In [1]: import numpy as np

In [2]: import numpy.linalg as la

In [3]: np.set_printoptions(precision=3, suppress=True, linewidth=120, floatmode="fixed")

In [4]: A = np.load("case1.npy")

In [5]: print(A)
[[2 0 0 0 0 0]
 [0 2 0 0 0 0]
 [3 3 0 0 0 0]
 [0 0 2 0 0 0]
 [0 0 0 2 0 0]
 [0 0 3 3 0 0]
 [0 0 0 0 2 0]
 [0 0 0 0 0 2]
 [0 0 0 0 3 3]]

In [6]: A.reshape(9, 7)
ValueError: cannot reshape array of size 54 into shape (9,7)


In [7]: print(A.ravel(order="F"))
[2 0 3 0 0 0 0 0 0 0 2 3 0 0 0 0 0 0 0 0 0 2 0 3 0 0 0 0 0 0 0 2 3 0 0 0 0 0 0 0 0 0 2 0 3 0 0 0 0 0 0 0 2 3]

In [8]: t3 = A.reshape(9, 2, -1)

In [9]: print(t3[:, 0])
[[2 0 0]
 [0 2 0]
 [3 3 0]
 [0 0 2]
 [0 0 0]
 [0 0 3]
 [0 0 0]
 [0 0 0]
 [0 0 0]]

In [10]: print(t3.transpose(1, 0, 2))
[[[2 0 0]
  [0 2 0]
  [3 3 0]
  [0 0 2]
  [0 0 0]
  [0 0 3]
  [0 0 0]
  [0 0 0]
  [0 0 0]]

 [[0 0 0]
  [0 0 0]
  [0 0 0]
  [0 0 0]
  [2 0 0]
  [3 0 0]
  [0 2 0]
  [0 0 2]
  [0 3 3]]]

In [11]: print(t3.shape)
(9, 2, 3)

In [12]: print(np.einsum("ihd,ihd->ih", t3, t3))
[[ 4  0]
 [ 4  0]
 [18  0]
 [ 4  0]
 [ 0  4]
 [ 9  9]
 [ 0  4]
 [ 0  4]
 [ 0 18]]

In [13]: print(np.swapaxes(t3, 1, 2)[0])
[[2 0]
 [0 0]
 [0 0]]

In [14]: A2 = A / la.norm(A, axis=1)
ValueError: operands could not be broadcast together with shapes (9,6) (9,) 


In [15]: A2 = A / la.norm(A, axis=1, keepdims=True)

In [16]: C2 = A2 @ A2.T

In [17]: print((C2 - 2 * np.eye(9)).round(6).argmax(axis=1))
[2 2 0 5 5 3 8 8 6]

In [18]: print(C2)
[[1.000 0.000 0.707 0.000 0.000 0.000 0.000 0.000 0.000]
 [0.000 1.000 0.707 0.000 0.000 0.000 0.000 0.000 0.000]
 [0.707 0.707 1.000 0.000 0.000 0.000 0.000 0.000 0.000]
 [0.000 0.000 0.000 1.000 0.000 0.707 0.000 0.000 0.000]
 [0.000 0.000 0.000 0.000 1.000 0.707 0.000 0.000 0.000]
 [0.000 0.000 0.000 0.707 0.707 1.000 0.000 0.000 0.000]
 [0.000 0.000 0.000 0.000 0.000 0.000 1.000 0.000 0.707]
 [0.000 0.000 0.000 0.000 0.000 0.000 0.000 1.000 0.707]
 [0.000 0.000 0.000 0.000 0.000 0.000 0.707 0.707 1.000]]

In [19]: X = np.loadtxt("run4.csv", delimiter=",")

In [20]: print(X)
[[-14.994   9.938  25.600  31.346]
 [-12.261   9.641  19.253  24.279]
 [ -6.544   8.126   7.104  10.424]
 [ -3.273   6.226   1.399   3.514]
 [ -0.787   3.220  -1.228  -0.365]
 [ -0.699   3.039  -1.245  -0.442]
 [ -0.032  -0.620   0.534   0.420]
 [ -0.233  -1.553   1.442   1.206]
 [ -0.302  -1.728   1.613   1.367]
 [ -0.838  -2.187   1.647   1.524]
 [ -1.184  -0.876  -2.020  -1.616]
 [ -1.164  -0.103  -4.017  -3.393]
 [ -1.087   0.728  -6.160  -5.321]]

In [21]: # rows and columns are dependent

In [22]: r = la.matrix_rank(X)

In [23]: print(r)
3

In [24]: N = la.svd(X)[2][r:].T

In [25]: print(N @ N.T)
[[ 0.066 -0.028 -0.170  0.179]
 [-0.028  0.012  0.073 -0.077]
 [-0.170  0.073  0.436 -0.460]
 [ 0.179 -0.077 -0.460  0.486]]

In [26]: print(N.shape)
(4, 1)

In [27]: Z = X[[7, 4]].astype(float)

In [28]: for _ in range(7):
    ...:     idx = la.norm(X[:, None] - Z, axis=-1).argmin(axis=1)
    ...:     Z = np.array([X[idx == j].mean(axis=0) for j in range(2)])
    ...: 

In [29]: print(idx)
[0 0 0 1 1 1 1 1 1 1 1 1 1]

In [30]: print(np.abs(Z[1] - Z[0]).argmax())
3

In [31]: U, sv, VT = la.svd(X)

In [32]: print(np.argmax(sv[:-1] / (sv[1:] + 1e-6)) + 1)
3

In [33]: A2 = U[:, :3] @ np.diag(sv[:3]) @ VT[:3]

In [34]: print(A2)
[[-14.994   9.938  25.600  31.346]
 [-12.261   9.641  19.253  24.279]
 [ -6.544   8.126   7.104  10.424]
 [ -3.273   6.226   1.399   3.514]
 [ -0.787   3.220  -1.228  -0.365]
 [ -0.699   3.039  -1.245  -0.442]
 [ -0.032  -0.620   0.534   0.420]
 [ -0.233  -1.553   1.442   1.206]
 [ -0.302  -1.728   1.613   1.367]
 [ -0.838  -2.187   1.647   1.524]
 [ -1.184  -0.876  -2.020  -1.616]
 [ -1.164  -0.103  -4.017  -3.393]
 [ -1.087   0.728  -6.160  -5.321]]

In [35]: print(la.matrix_rank(A2))
3

In [36]: print(la.matrix_rank(X, rtol=0.05))
3

In [37]: Xc = X - X.mean(axis=0)

In [38]: evecs = la.svd(Xc)[2][:3]

In [39]: A2 = Xc - Xc @ evecs.T @ evecs

In [40]: print(la.norm(A2, axis=1).round(6).argmax())
0

In [41]: print((Xc @ evecs.T).std(axis=0))
[14.837  2.677  0.901]

In [42]: print(np.round(A2.std(axis=0), 3) + 0)
[0.000 0.000 0.000 0.000]

In [43]: print(np.diag(evecs.T @ evecs))
[0.934 0.988 0.564 0.514]

In [44]: F = np.loadtxt("out7.csv", delimiter=",")

In [45]: print(F)
[[ 2.791  1.597 -2.422 -0.614 -0.194  3.045]
 [-4.000 -0.070 -0.722  0.618 -2.002  2.982]
 [ 0.899 -1.200  2.913 -1.517  2.922 -4.829]
 [-5.597 -0.608 -0.443  1.880 -3.134  2.671]
 [-5.390 -0.616 -1.785  6.895 -6.908  2.687]
 [ 1.304  0.819 -0.489 -2.800  1.819  1.462]
 [ 4.401 -0.478  2.508 -2.582  4.401 -5.428]
 [ 3.593  0.753 -1.109  1.439 -0.398 -0.561]
 [-3.635 -0.414 -1.191  4.589 -4.604  1.800]
 [ 5.711  0.571 -0.341  0.609  1.213 -2.678]
 [ 2.687 -0.700  1.166  2.190  0.212 -4.480]
 [ 3.481  0.386  1.890 -7.100  6.525 -1.793]
 [-5.823 -0.639  1.013 -3.118  0.733  2.706]
 [ 4.401 -0.501  2.524 -2.595  4.379 -5.405]
 [ 6.810 -0.612  1.195  4.071  0.284 -7.495]
 [ 6.697 -0.644  1.902  1.576  2.207 -7.515]
 [-3.512 -0.693  0.387  1.082 -1.542  0.577]
 [ 6.478 -0.259  1.015  2.586  0.961 -6.307]
 [-0.266  0.312 -0.219 -1.516  0.695  1.239]
 [-5.493 -0.914  1.207 -1.636 -0.012  1.511]
 [ 0.782 -0.921  1.310  1.985 -0.179 -3.606]
 [-4.220 -0.110  0.693 -4.408  1.852  2.990]
 [ 2.817 -0.991  2.796 -1.312  3.324 -5.708]
 [-4.514 -2.109  3.393 -0.566  0.986 -3.297]
 [ 2.795 -1.004  2.764 -1.294  3.328 -5.739]
 [ 6.330 -0.341  2.406 -2.436  4.812 -6.296]
 [-1.401 -0.780  1.198  0.326  0.132 -1.513]
 [ 6.382  0.020 -0.646  6.072 -2.082 -5.114]
 [-5.711 -0.312 -2.023  5.400 -6.171  3.889]
 [-0.766 -1.414  1.616  3.323 -1.283 -3.914]
 [-0.772 -1.401  1.576  3.309 -1.317 -3.893]
 [-1.912  0.107 -2.195  5.789 -5.408  2.114]
 [-1.916 -0.204  0.086 -0.193 -0.419  0.894]
 [ 2.622  1.906 -3.279  0.414 -1.393  4.169]
 [ 0.690  1.680 -3.163  0.206 -1.820  5.097]
 [ 0.485 -0.281 -1.176  6.501 -4.495 -1.211]
 [-0.965  1.209 -2.229 -1.019 -1.016  4.796]
 [ 1.809  0.223  0.632 -2.311  2.294 -0.897]
 [-5.072  1.071 -2.184 -2.875 -1.049  7.769]]

In [46]: dist = la.norm(F[:, None] - F[None], axis=-1)

In [47]: print(dist.mean(axis=1).argmax())
4

In [48]: print(dist[:5, :5])
[[ 0.000  7.522 10.601  9.703 13.184]
 [ 7.522  0.000 11.327  2.427  8.180]
 [10.601 11.327  0.000 12.581 16.907]
 [ 9.703  2.427 12.581  0.000  6.422]
 [13.184  8.180 16.907  6.422  0.000]]

In [49]: print(np.flatnonzero(dist[31] < dist.mean() / 2))
[ 4  8 28 31 35]

In [50]: print(dist.shape)
(39, 39)

In [51]: U, sv, VT = la.svd(F, full_matrices=False)

In [52]: print(np.cumsum(sv ** 2) / np.sum(sv ** 2))
[0.593 0.872 1.000 1.000 1.000 1.000]

In [53]: print(np.allclose(U * sv @ VT, F))
True

In [54]: print(np.round(U.T @ U, 3) + 0)
[[1.000 0.000 0.000 0.000 0.000 0.000]
 [0.000 1.000 0.000 0.000 0.000 0.000]
 [0.000 0.000 1.000 0.000 0.000 0.000]
 [0.000 0.000 0.000 1.000 0.000 0.000]
 [0.000 0.000 0.000 0.000 1.000 0.000]
 [0.000 0.000 0.000 0.000 0.000 1.000]]

In [55]: print(U.shape, sv.shape, VT.shape)
(39, 6) (6,) (6, 6)

In [56]: print(np.round(VT @ VT.T, 3) + 0)
[[1.000 0.000 0.000 0.000 0.000 0.000]
 [0.000 1.000 0.000 0.000 0.000 0.000]
 [0.000 0.000 1.000 0.000 0.000 0.000]
 [0.000 0.000 0.000 1.000 0.000 0.000]
 [0.000 0.000 0.000 0.000 1.000 0.000]
 [0.000 0.000 0.000 0.000 0.000 1.000]]

In [57]: idx = F[:, 0] > np.median(F[:, 0])

In [58]: r0 = F[idx].mean(axis=0) - F[~idx].mean(axis=0)

In [59]: print(round(float((((F - F.mean(axis=0)) @ r0 > 0) == idx).mean()), 3))
0.923

In [60]: print(idx.astype(int))
[1 0 1 0 0 1 1 1 0 1 1 1 0 1 1 1 0 1 0 0 1 0 1 0 1 1 0 1 0 0 0 0 0 1 0 0 0 1 0]

In [61]: print(r0)
[ 6.821  0.237  1.189 -1.420  3.651 -4.925]

In [62]: print(np.argsort(-np.abs(r0).round(6), kind="stable"))
[0 5 4 3 2 1]

In [63]: A2 = np.c_[F[:, :4] @ np.array([[3, 0, 0, 2], [5, 0, 4, 0], [4, 3, 4, 0], [0, 4, 3, 5]]), np.array([0, 1, 0, 0, 0, 2, 1, -1, 2, 1, 1, 1, 1, -2, 2, 0, -2, 0, 2, 1, 1, -2, 1, -2, -2, -2, 0, -2, -1, -2, 0, 1, 2, -2, -1, -1, 2, -1, -1])]

In [64]: print(A2)
[[  6.670  -9.722  -5.142   2.512   0.000]
 [-15.238   0.306  -1.314  -4.910   1.000]
 [  8.349   2.671   2.301  -5.787   0.000]
 [-21.603   6.191   1.436  -1.794   0.000]
 [-26.390  22.225  11.081  23.695   0.000]
 [  6.051 -12.667  -7.080 -11.392   2.000]
 [ 20.845  -2.804   0.374  -4.108   1.000]
 [ 10.108   2.429   2.893  14.381  -1.000]
 [-17.739  14.783   7.347  15.675   2.000]
 [ 18.624   1.413   2.747  14.467   1.000]
 [  9.225  12.258   8.434  16.324   1.000]
 [ 19.933 -22.730 -12.196 -28.538   1.000]
 [-16.612  -9.433  -7.858 -27.236   1.000]
 [ 20.794  -2.808   0.307  -4.173  -2.000]
 [ 22.150  19.869  14.545  33.975   2.000]
 [ 24.479  12.010   9.760  21.274   0.000]
 [-12.453   5.489   2.022  -1.614  -2.000]
 [ 22.199  13.389  10.782  25.886   0.000]
 [ -0.114  -6.721  -4.176  -8.112   2.000]
 [-16.221  -2.923  -3.736 -19.166   1.000]
 [  2.981  11.870   7.511  11.489   1.000]
 [-10.438 -15.553 -10.892 -30.480  -2.000]
 [ 14.680   3.140   3.284  -0.926   1.000]
 [-10.515   7.915   3.438 -11.858  -2.000]
 [ 14.421   3.116   3.158  -0.880  -2.000]
 [ 26.909  -2.526   0.952   0.480  -2.000]
 [ -3.311   4.898   2.650  -1.172   0.000]
 [ 16.662  22.350  15.712  43.124  -2.000]
 [-26.785  15.531   6.860  15.578  -1.000]
 [ -2.904  18.140  10.777  15.083  -2.000]
 [ -3.017  17.964  10.627  15.001   0.000]
 [-13.981  16.571   9.015  25.121   1.000]
 [ -6.424  -0.514  -1.051  -4.797   2.000]
 [  4.280  -8.181  -4.250   7.314  -2.000]
 [ -2.182  -8.665  -5.314   2.410  -1.000]
 [ -4.654  22.476  13.675  33.475  -1.000]
 [ -5.766 -10.763  -7.137  -7.025   2.000]
 [  9.070  -7.348  -3.513  -7.937  -1.000]
 [-18.597 -18.052 -13.077 -24.519  -1.000]]

In [65]: print(np.round(la.norm(A2 - F @ la.lstsq(F, A2)[0], axis=0), 3) + 0)
[0.000 0.000 0.000 0.000 8.513]

In [66]: print(np.round(la.lstsq(F, A2[:, 0])[0], 3) + 0)
[3.000 5.000 4.000 0.000 0.000 0.000]

In [67]: data = np.load("test0.npy")

In [68]: print(data)
[[  1.056  24.935  92.808]
 [  0.554  24.339  89.942]
 [ -4.401  16.040  52.939]
 [ -5.293   9.936  29.610]
 [ -5.250   9.474  27.996]
 [ -5.120   8.580  24.937]
 [ -4.704   6.931  19.527]
 [ -1.373   1.394   3.696]
 [ -0.820   0.812   2.200]
 [ -0.581   0.572   1.574]
 [ -0.101   0.100   0.293]
 [ -2.168   0.334  -4.412]
 [ -4.544   1.167  -5.714]
 [ -6.283   1.760  -6.625]
 [ -7.567   2.188  -7.297]
 [ -8.585   2.523  -7.834]
 [-12.395   3.739  -9.891]
 [-12.583   3.797  -9.995]
 [-15.249   4.617 -11.487]
 [-17.442   5.276 -12.746]
 [-19.793   5.969 -14.125]]

In [69]: # column 2 dominates

In [70]: dist = la.norm(data[:, None] - data[None], axis=-1)

In [71]: print(dist[:5, :5])
[[ 0.000  2.970 41.212 65.263 66.928]
 [ 2.970  0.000 38.245 62.302 63.968]
 [41.212 38.245  0.000 24.131 25.807]
 [65.263 62.302 24.131  0.000  1.679]
 [66.928 63.968 25.807  1.679  0.000]]

In [72]: print(dist[12].round(6).argsort(kind="stable")[:4])
[12 13 11 14]

In [73]: print(dist.mean(axis=1).argmax())
0

In [74]: print(dist.shape)
(21, 21)

In [75]: print(np.flatnonzero(dist[12] < dist.mean() / 2))
[ 7  8  9 10 11 12 13 14 15 16 17 18 19]

In [76]: rng = np.random.default_rng(232187)

In [77]: idx = rng.permutation(3)

In [78]: A2 = data[:, idx] * rng.choice([-1, 1], 3)

In [79]: print(A2)
[[-24.935 -92.808  -1.056]
 [-24.339 -89.942  -0.554]
 [-16.040 -52.939   4.401]
 [ -9.936 -29.610   5.293]
 [ -9.474 -27.996   5.250]
 [ -8.580 -24.937   5.120]
 [ -6.931 -19.527   4.704]
 [ -1.394  -3.696   1.373]
 [ -0.812  -2.200   0.820]
 [ -0.572  -1.574   0.581]
 [ -0.100  -0.293   0.101]
 [ -0.334   4.412   2.168]
 [ -1.167   5.714   4.544]
 [ -1.760   6.625   6.283]
 [ -2.188   7.297   7.567]
 [ -2.523   7.834   8.585]
 [ -3.739   9.891  12.395]
 [ -3.797   9.995  12.583]
 [ -4.617  11.487  15.249]
 [ -5.276  12.746  17.442]
 [ -5.969  14.125  19.793]]

In [80]: U, _, VT = la.svd(data.T @ A2)

In [81]: print(idx)
[1 2 0]

In [82]: print(np.round(la.lstsq(data, A2)[0], 3) + 0)
[[ 0.000  0.000 -1.000]
 [-1.000  0.000  0.000]
 [ 0.000 -1.000  0.000]]

In [83]: feats = np.loadtxt("mat.csv", delimiter=",")

In [84]: print(feats)
[[ 1.000 -1.000  1.000 -1.000 -1.000  1.000 -1.000  1.000]
 [ 1.000  1.000 -1.000 -1.000  1.000  1.000 -1.000 -1.000]
 [ 1.000  1.000 -1.000 -1.000 -1.000 -1.000  1.000  1.000]
 [ 1.000  1.000  1.000  1.000  1.000  1.000  1.000  1.000]
 [ 1.000 -1.000  1.000 -1.000  1.000 -1.000  1.000 -1.000]
 [ 1.000 -1.000 -1.000  1.000 -1.000  1.000  1.000 -1.000]
 [ 1.000 -1.000 -1.000  1.000  1.000 -1.000 -1.000  1.000]
 [ 1.000  1.000  1.000  1.000 -1.000 -1.000 -1.000 -1.000]]

In [85]: Xc = (F - F.mean(axis=0)) / F.std(axis=0)

In [86]: print(Xc.std(axis=0))
[1.000 1.000 1.000 1.000 1.000 1.000]

In [87]: c = la.lstsq(np.delete(Xc, 2, axis=1), Xc[:, 2])[0]

In [88]: print(c)
[-0.614 -0.060 -0.343  0.160 -1.119]

In [89]: print(np.abs(c).argmax())
4

In [90]: print(round(1 - np.var(Xc[:, 2] - np.delete(Xc, 2, axis=1) @ c), 3))
1.0
